In [1]: import numpy as np

In [2]: import numpy.linalg as la

In [3]: np.set_printoptions(precision=2, suppress=True, linewidth=140)

In [4]: data = np.load("out4.npy")

In [5]: data
Out[5]: 
array([[ 4.24,  2.63,  0.37],
       [-2.09,  4.53, -0.4 ],
       [-3.73, -3.19, -0.96],
       [ 1.29, -4.46, -1.85],
       [-0.23,  4.64,  1.85],
       [ 2.89,  3.81, -1.45],
       [ 0.76,  4.02,  2.87],
       [ 2.88, -0.9 , -3.99],
       [-1.27,  0.25,  4.83],
       [-0.77, -4.26, -2.51],
       [-3.26, -3.  , -2.32],
       [-2.2 ,  4.18, -1.63],
       [ 2.07,  4.4 , -1.17],
       [-0.36,  2.11, -4.52],
       [-4.73,  0.56, -1.53]])

In [6]: A2 = np.c_[data[:, :1] @ np.array([[0]]), np.array([1, 0, 3, 2, 3, 0, 2, 1, 2, 3, 1, 0, 0, 1, 1])]

In [7]: A2
Out[7]: 
array([[0., 1.],
       [0., 0.],
       [0., 3.],
       [0., 2.],
       [0., 3.],
       [0., 0.],
       [0., 2.],
       [0., 1.],
       [0., 2.],
       [0., 3.],
       [0., 1.],
       [0., 0.],
       [0., 0.],
       [0., 1.],
       [0., 1.]])

In [8]: la.matrix_rank(A2)
Out[8]: np.int64(1)

In [9]: la.matrix_rank(np.c_[data, A2])
Out[9]: np.int64(4)

In [10]: la.lstsq(data, A2[:, 0])[0]
Out[10]: array([0., 0., 0.])

In [11]: la.norm(la.qr(data)[0].T @ A2, axis=0) ** 2 / ((A2 ** 2).sum(axis=0) + 1e-12)
Out[11]: array([0.  , 0.05])

In [12]: cen = data - data.mean(axis=0)

In [13]: V = la.svd(cen)[2][:1]

In [14]: A2 = cen - cen @ V.T @ V

In [15]: (cen @ V.T).std(axis=0)
Out[15]: array([3.55])

In [16]: round(float(la.norm(A2) / la.norm(cen)), 2)
Out[16]: 0.68

In [17]: np.cov(cen @ V.T, rowvar=False)
Out[17]: array(13.49)

In [18]: np.diag(V.T @ V)
Out[18]: array([0.1 , 0.8 , 0.11])

In [19]: proj = data @ la.solve(data.T @ data, data.T)

In [20]: proj @ data[:, 1]
Out[20]: array([ 2.63,  4.53, -3.19, -4.46,  4.64,  3.81,  4.02, -0.9 ,  0.25, -4.26, -3.  ,  4.18,  4.4 ,  2.11,  0.56])

In [21]: la.matrix_rank(np.eye(15) - proj)
Out[21]: np.int64(12)

In [22]: np.allclose(proj @ proj, proj)
Out[22]: True

In [23]: vec = np.array([1, 1, 1])

In [24]: rhs = data @ vec

In [25]: la.lstsq(data, rhs)[0]
Out[25]: array([1., 1., 1.])

In [26]: la.solve(data, rhs)
LinAlgError: Last 2 dimensions of the array must be square


In [27]: rng = np.random.default_rng(72)

In [28]: rhs = rhs + 0.05 * rng.normal(size=15)

In [29]: rhs
Out[29]: array([ 7.19,  2.04, -7.85, -5.1 ,  6.19,  5.2 ,  7.7 , -1.95,  3.83, -7.52, -8.61,  0.29,  5.32, -2.73, -5.7 ])

In [30]: b, *_ = la.lstsq(data, rhs)

In [31]: b
Out[31]: array([1., 1., 1.])

In [32]: b.round()
Out[32]: array([1., 1., 1.])

In [33]: np.round(la.norm(rhs - data @ b), 2)
Out[33]: np.float64(0.17)

In [34]: W2 = data[[8, 3]].astype(float)

In [35]: for _ in range(6):
    ...:     idx = la.norm(data[:, None] - W2, axis=-1).argmin(axis=1)
    ...:     W2 = np.array([data[idx == j].mean(axis=0) for j in range(2)])
    ...: 

In [36]: idx
Out[36]: array([0, 0, 1, 1, 0, 0, 0, 1, 0, 1, 1, 0, 0, 1, 1])

In [37]: np.abs(W2[1] - W2[0]).argmax()
Out[37]: np.int64(1)

In [38]: W2[1] - W2[0]
Out[38]: array([-1.76, -5.43, -3.18])

In [39]: W2
Out[39]: 
array([[ 0.52,  3.56,  0.66],
       [-1.24, -1.88, -2.53]])

In [40]: q, _ = la.qr(np.array([[-0.4, 0.9, 0.1], [-0.4, -1.4, -1.7], [-1.1, 0.5, -0.6]]))

In [41]: evals = np.array([-2, 1, 1])

In [42]: F = q @ np.diag(evals) @ q.T

In [43]: F
Out[43]: 
array([[ 0.69, -0.31, -0.86],
       [-0.31,  0.69, -0.86],
       [-0.86, -0.86, -1.37]])

In [44]: D = la.norm(data[:, None] - data[None], axis=-1)

In [45]: D[11]
Out[45]: array([6.92, 1.28, 7.56, 9.32, 4.03, 5.11, 5.39, 7.56, 7.62, 8.61, 7.29, 0.  , 4.3 , 4.  , 4.42])

In [46]: D[:5, :5]
Out[46]: 
array([[0.  , 6.65, 9.96, 7.99, 5.12],
       [6.65, 0.  , 7.91, 9.71, 2.92],
       [9.96, 7.91, 0.  , 5.25, 9.03],
       [7.99, 9.71, 5.25, 0.  , 9.94],
       [5.12, 2.92, 9.03, 9.94, 0.  ]])

In [47]: D.mean(axis=1).argmax()
Out[47]: np.int64(8)

In [48]: np.flatnonzero(D[11] < D.mean() / 2)
Out[48]: array([ 1, 11])

In [49]: idx = rng.permutation(3)

In [50]: A2 = F[:, idx] * rng.choice([-1, 1], 3)

In [51]: A2
Out[51]: 
array([[-0.31, -0.86,  0.69],
       [ 0.69, -0.86, -0.31],
       [-0.86, -1.37, -0.86]])

In [52]: U, _, Vh = la.svd(F.T @ A2)

In [53]: np.round(la.lstsq(F, A2)[0], 2) + 0
Out[53]: 
array([[0., 0., 1.],
       [1., 0., 0.],
       [0., 1., 0.]])

In [54]: vec = np.array([1, 1, 3])

In [55]: rhs = A2 @ vec

In [56]: rhs
Out[56]: array([ 0.88, -1.12, -4.82])

In [57]: la.solve(A2, rhs + A2[:, 1])
Out[57]: array([1., 2., 3.])

In [58]: la.solve(A2, rhs)
Out[58]: array([1., 1., 3.])

In [59]: la.solve(A2, A2[:, 2])
Out[59]: array([-0., -0.,  1.])

In [60]: evals, V = la.eigvalsh(F)
ValueError: too many values to unpack (expected 2)


In [61]: evals, V = la.eigh(F)

In [62]: np.round(V.T @ V, 2) + 0
Out[62]: 
array([[1., 0., 0.],
       [0., 1., 0.],
       [0., 0., 1.]])

In [63]: np.unique(evals.round(6) + 0, return_counts=True)[1]
Out[63]: array([1, 2])

In [64]: la.svd(F, compute_uv=False)
Out[64]: array([2., 1., 1.])

In [65]: evals
Out[65]: array([-2.,  1.,  1.])

In [66]: (evals > 1e-8).sum(), (evals < -1e-8).sum()
Out[66]: (np.int64(2), np.int64(1))

In [67]: t = np.sort(rng.uniform(-2, 2, 27))

In [68]: A = np.c_[t, t ** 2, t ** 3] @ np.array([[3, 0, -1], [-3, -3, 1], [3, 1, 1]])

In [69]: A
Out[69]: 
array([[-36.16, -17.24,  -1.23],
       [-35.87, -17.1 ,  -1.19],
       [-30.9 , -14.73,  -0.59],
       [-30.29, -14.44,  -0.52],
       [-22.58, -10.71,   0.27],
       [-20.64,  -9.77,   0.44],
       [-16.16,  -7.56,   0.76],
       [-14.38,  -6.68,   0.86],
       [ -4.95,  -1.98,   0.87],
       [ -3.42,  -1.24,   0.73],
       [ -2.07,  -0.63,   0.53],
       [ -1.14,  -0.26,   0.34],
       [ -0.81,  -0.15,   0.25],
       [ -0.79,  -0.14,   0.24],
       [ -0.37,  -0.04,   0.12],
       [ -0.15,  -0.01,   0.05],
       [ -0.15,  -0.01,   0.05],
       [  0.48,  -0.1 ,  -0.15],
       [  0.57,  -0.15,  -0.16],
       [  1.29,  -0.79,  -0.06],
       [  1.96,  -1.37,   0.32],
       [  3.33,  -2.15,   1.22],
       [  4.03,  -2.44,   1.69],
       [  8.16,  -3.42,   4.3 ],
       [ 14.03,  -3.93,   7.76],
       [ 14.33,  -3.94,   7.93],
       [ 14.42,  -3.94,   7.99]])

In [70]: D = la.norm(A[:, None] - A[None], axis=-1)

In [71]: D[:5, :5]
Out[71]: 
array([[ 0.  ,  0.32,  5.86,  6.54, 15.15],
       [ 0.32,  0.  ,  5.54,  6.22, 14.83],
       [ 5.86,  5.54,  0.  ,  0.68,  9.29],
       [ 6.54,  6.22,  0.68,  0.  ,  8.61],
       [15.15, 14.83,  9.29,  8.61,  0.  ]])

In [72]: np.flatnonzero(D[8] < D.mean() / 2)
Out[72]: array([ 8,  9, 10, 11, 12, 13, 14, 15, 16, 17, 18, 19, 20, 21])
